$ python3 -q
>>> import numpy as np
>>> np.set_printoptions(precision=3, suppress=True, linewidth=160)
>>> rd = lambda a: np.round(a, 3) + 0
>>> basis = np.array([[1.5, -2.4, 1.3, -0.1, 1.0, 1.1], [-0.2, 0.0, -0.7, 1.1, 0.9, 0.5]])
>>> rng = np.random.default_rng(31539)
>>> W0 = np.array([[-1, -4],
...     [-7, -3],
...     [6, 8],
...     [6, -4],
...     [5, 6],
...     [-9, -3],
...     [9, 3],
...     [-5, 3],
...     [2, -7],
...     [2, 3],
...     [-4, -1],
...     [1, -5],
...     [-8, 4],
...     [-9, 8],
...     [-9, -1],
...     [8, -8],
...     [-8, -4],
...     [8, -2],
...     [-8, 3],
...     [-9, -8],
...     [1, 3],
...     [-2, 3],
...     [-6, 7],
...     [-2, 0],
...     [9, -8]]) @ basis + 0.02 * rng.normal(size=(25, 6))
>>> rd(W0)
array([[ -0.684,   2.388,   1.487,  -4.312,  -4.603,  -3.092],
       [ -9.904,  16.798,  -6.975,  -2.6  ,  -9.687,  -9.148],
       [  7.382, -14.409,   2.206,   8.215,  13.195,  10.592],
       [  9.806, -14.4  ,  10.563,  -5.024,   2.422,   4.617],
       [  6.308, -11.984,   2.343,   6.135,  10.426,   8.49 ],
       [-12.922,  21.594,  -9.577,  -2.41 , -11.696, -11.411],
       [ 12.884, -21.576,   9.584,   2.422,  11.689,  11.433],
       [ -8.122,  11.988,  -8.61 ,   3.822,  -2.332,  -4.027],
       [  4.384,  -4.804,   7.496,  -7.897,  -4.306,  -1.304],
       [  2.402,  -4.82 ,   0.499,   3.083,   4.712,   3.689],
       [ -5.795,   9.586,  -4.505,  -0.675,  -4.881,  -4.892],
       [  2.464,  -2.434,   4.797,  -5.631,  -3.485,  -1.382],
       [-12.798,  19.218, -13.187,   5.174,  -4.39 ,  -6.833],
       [-15.096,  21.625, -17.28 ,   9.686,  -1.808,  -5.904],
       [-13.28 ,  21.588, -10.976,  -0.195,  -9.942, -10.373],
       [ 13.613, -19.224,  16.009,  -9.577,   0.761,   4.795],
       [-11.171,  19.189,  -7.589,  -3.623, -11.62 , -10.824],
       [ 12.397, -19.173,  11.83 ,  -2.975,   6.193,   7.761],
       [-12.592,  19.173, -12.495,   4.083,  -5.318,  -7.332],
       [-11.92 ,  21.617,  -6.078,  -7.869, -16.207, -13.941],
       [  0.896,  -2.417,  -0.811,   3.2  ,   3.672,   2.601],
       [ -3.568,   4.803,  -4.728,   3.487,   0.702,  -0.673],
       [-10.367,  14.383, -12.705,   8.298,   0.285,  -3.137],
       [ -2.954,   4.82 ,  -2.605,   0.236,  -2.026,  -2.26 ],
       [ 15.111, -21.6  ,  17.268,  -9.672,   1.81 ,   5.846]])
>>> labels = W0[:, 2] > np.median(W0[:, 2])
>>> f = W0[labels].mean(axis=0) - W0[~labels].mean(axis=0)
>>> labels.astype(int)
array([1, 0, 1, 1, 1, 0, 1, 0, 1, 1, 0, 1, 0, 0, 0, 1, 0, 1, 0, 0, 1, 0, 0, 0, 1])
>>> ((W0 - W0.mean(axis=0)) @ f > 0).astype(int)
array([1, 0, 1, 1, 1, 0, 1, 0, 1, 1, 0, 1, 0, 0, 0, 1, 0, 1, 0, 0, 1, 0, 0, 0, 1])
>>> (((W0 - W0.mean(axis=0)) @ f > 0) == labels).mean()
np.float64(1.0)
>>> x = np.array([2, -1, 0, -2, 0, -3])
>>> h1 = np.maximum(W0 @ x, 0)
>>> rd(h1)
array([14.144,  0.   ,  0.   , 30.208,  0.   ,  0.   ,  8.2  ,  0.   , 33.279,  0.   ,  0.   , 22.769,  0.   ,  0.   ,  0.   , 51.22 ,  0.   , 26.634,  0.   ,
       12.103,  0.   ,  0.   ,  0.   ,  0.   , 53.627])
>>> rd(W0.T @ h1)
array([ 2287.681, -3185.432,  2764.914, -1767.604,   -13.94 ,   711.678])
>>> rd(W0 * (h1 > 1e-9)[:, None])
array([[ -0.684,   2.388,   1.487,  -4.312,  -4.603,  -3.092],
       [  0.   ,   0.   ,   0.   ,   0.   ,   0.   ,   0.   ],
       [  0.   ,   0.   ,   0.   ,   0.   ,   0.   ,   0.   ],
       [  9.806, -14.4  ,  10.563,  -5.024,   2.422,   4.617],
       [  0.   ,   0.   ,   0.   ,   0.   ,   0.   ,   0.   ],
       [  0.   ,   0.   ,   0.   ,   0.   ,   0.   ,   0.   ],
       [ 12.884, -21.576,   9.584,   2.422,  11.689,  11.433],
       [  0.   ,   0.   ,   0.   ,   0.   ,   0.   ,   0.   ],
       [  4.384,  -4.804,   7.496,  -7.897,  -4.306,  -1.304],
       [  0.   ,   0.   ,   0.   ,   0.   ,   0.   ,   0.   ],
       [  0.   ,   0.   ,   0.   ,   0.   ,   0.   ,   0.   ],
       [  2.464,  -2.434,   4.797,  -5.631,  -3.485,  -1.382],
       [  0.   ,   0.   ,   0.   ,   0.   ,   0.   ,   0.   ],
       [  0.   ,   0.   ,   0.   ,   0.   ,   0.   ,   0.   ],
       [  0.   ,   0.   ,   0.   ,   0.   ,   0.   ,   0.   ],
       [ 13.613, -19.224,  16.009,  -9.577,   0.761,   4.795],
       [  0.   ,   0.   ,   0.   ,   0.   ,   0.   ,   0.   ],
       [ 12.397, -19.173,  11.83 ,  -2.975,   6.193,   7.761],
       [  0.   ,   0.   ,   0.   ,   0.   ,   0.   ,   0.   ],
       [-11.92 ,  21.617,  -6.078,  -7.869, -16.207, -13.941],
       [  0.   ,   0.   ,   0.   ,   0.   ,   0.   ,   0.   ],
       [  0.   ,   0.   ,   0.   ,   0.   ,   0.   ,   0.   ],
       [  0.   ,   0.   ,   0.   ,   0.   ,   0.   ,   0.   ],
       [  0.   ,   0.   ,   0.   ,   0.   ,   0.   ,   0.   ],
       [ 15.111, -21.6  ,  17.268,  -9.672,   1.81 ,   5.846]])
>>> rd(np.maximum(W0 @ (3 * x), 0))
array([ 42.432,   0.   ,   0.   ,  90.623,   0.   ,   0.   ,  24.601,   0.   ,  99.836,   0.   ,   0.   ,  68.306,   0.   ,   0.   ,   0.   , 153.661,   0.   ,
        79.902,   0.   ,  36.31 ,   0.   ,   0.   ,   0.   ,   0.   , 160.882])
>>> T = np.stack([W0, -1 * W0, W0[::-1]])
>>> rd(T.sum(axis=0))
array([[ 15.111, -21.6  ,  17.268,  -9.672,   1.81 ,   5.846],
       [ -2.954,   4.82 ,  -2.605,   0.236,  -2.026,  -2.26 ],
       [-10.367,  14.383, -12.705,   8.298,   0.285,  -3.137],
       [ -3.568,   4.803,  -4.728,   3.487,   0.702,  -0.673],
       [  0.896,  -2.417,  -0.811,   3.2  ,   3.672,   2.601],
       [-11.92 ,  21.617,  -6.078,  -7.869, -16.207, -13.941],
       [-12.592,  19.173, -12.495,   4.083,  -5.318,  -7.332],
       [ 12.397, -19.173,  11.83 ,  -2.975,   6.193,   7.761],
       [-11.171,  19.189,  -7.589,  -3.623, -11.62 , -10.824],
       [ 13.613, -19.224,  16.009,  -9.577,   0.761,   4.795],
       [-13.28 ,  21.588, -10.976,  -0.195,  -9.942, -10.373],
       [-15.096,  21.625, -17.28 ,   9.686,  -1.808,  -5.904],
       [-12.798,  19.218, -13.187,   5.174,  -4.39 ,  -6.833],
       [  2.464,  -2.434,   4.797,  -5.631,  -3.485,  -1.382],
       [ -5.795,   9.586,  -4.505,  -0.675,  -4.881,  -4.892],
       [  2.402,  -4.82 ,   0.499,   3.083,   4.712,   3.689],
       [  4.384,  -4.804,   7.496,  -7.897,  -4.306,  -1.304],
       [ -8.122,  11.988,  -8.61 ,   3.822,  -2.332,  -4.027],
       [ 12.884, -21.576,   9.584,   2.422,  11.689,  11.433],
       [-12.922,  21.594,  -9.577,  -2.41 , -11.696, -11.411],
       [  6.308, -11.984,   2.343,   6.135,  10.426,   8.49 ],
       [  9.806, -14.4  ,  10.563,  -5.024,   2.422,   4.617],
       [  7.382, -14.409,   2.206,   8.215,  13.195,  10.592],
       [ -9.904,  16.798,  -6.975,  -2.6  ,  -9.687,  -9.148],
       [ -0.684,   2.388,   1.487,  -4.312,  -4.603,  -3.092]])
>>> T.shape
(3, 25, 6)
>>> rd(np.einsum("bij,cij->bc", T, T))
array([[ 14199.537, -14199.537,    357.612],
       [-14199.537,  14199.537,   -357.612],
       [   357.612,   -357.612,  14199.537]])
>>> np.linalg.matrix_rank(T.reshape(3, -1))
np.int64(2)
>>> rd(W0.ravel(order="F"))
array([ -0.684,  -9.904,   7.382,   9.806,   6.308, -12.922,  12.884,  -8.122,   4.384,   2.402,  -5.795,   2.464, -12.798, -15.096, -13.28 ,  13.613, -11.171,
        12.397, -12.592, -11.92 ,   0.896,  -3.568, -10.367,  -2.954,  15.111,   2.388,  16.798, -14.409, -14.4  , -11.984,  21.594, -21.576,  11.988,  -4.804,
        -4.82 ,   9.586,  -2.434,  19.218,  21.625,  21.588, -19.224,  19.189, -19.173,  19.173,  21.617,  -2.417,   4.803,  14.383,   4.82 , -21.6  ,   1.487,
        -6.975,   2.206,  10.563,   2.343,  -9.577,   9.584,  -8.61 ,   7.496,   0.499,  -4.505,   4.797, -13.187, -17.28 , -10.976,  16.009,  -7.589,  11.83 ,
       -12.495,  -6.078,  -0.811,  -4.728, -12.705,  -2.605,  17.268,  -4.312,  -2.6  ,   8.215,  -5.024,   6.135,  -2.41 ,   2.422,   3.822,  -7.897,   3.083,
        -0.675,  -5.631,   5.174,   9.686,  -0.195,  -9.577,  -3.623,  -2.975,   4.083,  -7.869,   3.2  ,   3.487,   8.298,   0.236,  -9.672,  -4.603,  -9.687,
        13.195,   2.422,  10.426, -11.696,  11.689,  -2.332,  -4.306,   4.712,  -4.881,  -3.485,  -4.39 ,  -1.808,  -9.942,   0.761, -11.62 ,   6.193,  -5.318,
       -16.207,   3.672,   0.702,   0.285,  -2.026,   1.81 ,  -3.092,  -9.148,  10.592,   4.617,   8.49 , -11.411,  11.433,  -4.027,  -1.304,   3.689,  -4.892,
        -1.382,  -6.833,  -5.904, -10.373,   4.795, -10.824,   7.761,  -7.332, -13.941,   2.601,  -0.673,  -3.137,  -2.26 ,   5.846])
>>> rd(W0.reshape(-1, 2))
array([[ -0.684,   2.388],
       [  1.487,  -4.312],
       [ -4.603,  -3.092],
       [ -9.904,  16.798],
       [ -6.975,  -2.6  ],
       [ -9.687,  -9.148],
       [  7.382, -14.409],
       [  2.206,   8.215],
       [ 13.195,  10.592],
       [  9.806, -14.4  ],
       [ 10.563,  -5.024],
       [  2.422,   4.617],
       [  6.308, -11.984],
       [  2.343,   6.135],
       [ 10.426,   8.49 ],
       [-12.922,  21.594],
       [ -9.577,  -2.41 ],
       [-11.696, -11.411],
       [ 12.884, -21.576],
       [  9.584,   2.422],
       [ 11.689,  11.433],
       [ -8.122,  11.988],
       [ -8.61 ,   3.822],
       [ -2.332,  -4.027],
       [  4.384,  -4.804],
       [  7.496,  -7.897],
       [ -4.306,  -1.304],
       [  2.402,  -4.82 ],
       [  0.499,   3.083],
       [  4.712,   3.689],
       [ -5.795,   9.586],
       [ -4.505,  -0.675],
       [ -4.881,  -4.892],
       [  2.464,  -2.434],
       [  4.797,  -5.631],
       [ -3.485,  -1.382],
       [-12.798,  19.218],
       [-13.187,   5.174],
       [ -4.39 ,  -6.833],
       [-15.096,  21.625],
       [-17.28 ,   9.686],
       [ -1.808,  -5.904],
       [-13.28 ,  21.588],
       [-10.976,  -0.195],
       [ -9.942, -10.373],
       [ 13.613, -19.224],
       [ 16.009,  -9.577],
       [  0.761,   4.795],
       [-11.171,  19.189],
       [ -7.589,  -3.623],
       [-11.62 , -10.824],
       [ 12.397, -19.173],
       [ 11.83 ,  -2.975],
       [  6.193,   7.761],
       [-12.592,  19.173],
       [-12.495,   4.083],
       [ -5.318,  -7.332],
       [-11.92 ,  21.617],
       [ -6.078,  -7.869],
       [-16.207, -13.941],
       [  0.896,  -2.417],
       [ -0.811,   3.2  ],
       [  3.672,   2.601],
       [ -3.568,   4.803],
       [ -4.728,   3.487],
       [  0.702,  -0.673],
       [-10.367,  14.383],
       [-12.705,   8.298],
       [  0.285,  -3.137],
       [ -2.954,   4.82 ],
       [ -2.605,   0.236],
       [ -2.026,  -2.26 ],
       [ 15.111, -21.6  ],
       [ 17.268,  -9.672],
       [  1.81 ,   5.846]])
>>> T = W0.reshape(25, 2, -1)
>>> np.einsum("ihd,jhd->hij", T, T).shape
(2, 25, 25)
>>> rd(T[:, 0])
array([[ -0.684,   2.388,   1.487],
       [ -9.904,  16.798,  -6.975],
       [  7.382, -14.409,   2.206],
       [  9.806, -14.4  ,  10.563],
       [  6.308, -11.984,   2.343],
       [-12.922,  21.594,  -9.577],
       [ 12.884, -21.576,   9.584],
       [ -8.122,  11.988,  -8.61 ],
       [  4.384,  -4.804,   7.496],
       [  2.402,  -4.82 ,   0.499],
       [ -5.795,   9.586,  -4.505],
       [  2.464,  -2.434,   4.797],
       [-12.798,  19.218, -13.187],
       [-15.096,  21.625, -17.28 ],
       [-13.28 ,  21.588, -10.976],
       [ 13.613, -19.224,  16.009],
       [-11.171,  19.189,  -7.589],
       [ 12.397, -19.173,  11.83 ],
       [-12.592,  19.173, -12.495],
       [-11.92 ,  21.617,  -6.078],
       [  0.896,  -2.417,  -0.811],
       [ -3.568,   4.803,  -4.728],
       [-10.367,  14.383, -12.705],
       [ -2.954,   4.82 ,  -2.605],
       [ 15.111, -21.6  ,  17.268]])
